$ ipython --no-banner

In [1]: import numpy as np

In [2]: import numpy.linalg as la

In [3]: np.set_printoptions(precision=3, suppress=True, linewidth=160)

In [4]: tidy = lambda a: np.round(a, 3) + 0

In [5]: A = np.loadtxt("mat.csv", delimiter=",")

In [6]: tidy(A)
Out[6]: 
array([[ -1.591,  12.958,  -7.571,  -2.436,  -6.232, -14.297,   9.162],
       [ -1.491,  12.647,  -7.454,  -2.364,  -6.066, -14.035,   8.945],
       [ -0.518,   9.491,  -6.207,  -1.619,  -4.386, -11.312,   6.724],
       [ -0.239,   8.521,  -5.795,  -1.384,  -3.871, -10.445,   6.033],
       [  0.03 ,   7.545,  -5.364,  -1.144,  -3.355,  -9.553,   5.333],
       [  1.026,   0.974,  -1.497,   0.455,  -0.048,  -2.423,   0.471],
       [  1.014,   0.918,  -1.444,   0.463,  -0.025,  -2.336,   0.429],
       [  0.929,   0.622,  -1.14 ,   0.496,   0.086,  -1.848,   0.212],
       [  0.88 ,   0.51 ,  -1.012,   0.5  ,   0.122,  -1.645,   0.132],
       [  0.512,   0.108,  -0.406,   0.39 ,   0.176,  -0.69 ,  -0.106],
       [  0.487,   0.095,  -0.378,   0.376,   0.172,  -0.645,  -0.109],
       [  0.23 ,   0.016,  -0.142,   0.205,   0.101,  -0.26 ,  -0.087],
       [ -0.034,   0.   ,   0.016,  -0.035,  -0.017,   0.034,   0.018],
       [ -0.234,   0.011,   0.09 ,  -0.263,  -0.13 ,   0.209,   0.144],
       [ -0.315,   0.017,   0.109,  -0.37 ,  -0.181,   0.272,   0.206],
       [ -0.573,   0.036,   0.12 ,  -0.78 ,  -0.363,   0.447,   0.453],
       [ -0.838,   0.013,   0.027,  -1.386,  -0.588,   0.603,   0.81 ],
       [ -0.965,  -0.054,  -0.094,  -1.835,  -0.722,   0.683,   1.059],
       [ -1.086,  -0.503,  -0.592,  -3.139,  -0.958,   0.868,   1.678],
       [ -1.037,  -0.84 ,  -0.877,  -3.75 ,  -0.996,   0.959,   1.914],
       [ -0.938,  -1.229,  -1.166,  -4.327,  -0.994,   1.057,   2.104],
       [ -0.829,  -1.573,  -1.4  ,  -4.77 ,  -0.968,   1.14 ,   2.23 ],
       [ -0.778,  -1.723,  -1.498,  -4.95 ,  -0.951,   1.177,   2.275],
       [ -0.77 ,  -1.745,  -1.512,  -4.975,  -0.949,   1.182,   2.282],
       [ -0.451,  -2.585,  -2.013,  -5.865,  -0.816,   1.388,   2.464],
       [  1.888,  -7.715,  -4.399,  -9.661,   0.565,   2.751,   2.511],
       [  2.245,  -8.45 ,  -4.69 , -10.095,   0.8  ,   2.959,   2.445],
       [  3.356, -10.708,  -5.54 , -11.338,   1.553,   3.615,   2.184]])

In [7]: # rows and columns are dependent

In [8]: cov = np.cov(A, rowvar=False)

In [9]: tidy(A.std(axis=0))
Out[9]: array([1.143, 5.353, 2.459, 3.296, 1.907, 4.992, 2.598])

In [10]: cov.shape
Out[10]: (7, 7)

In [11]: tidy(la.eigvalsh(cov)[::-1])
Out[11]: array([66.098, 16.745,  2.375,  0.   ,  0.   ,  0.   ,  0.   ])
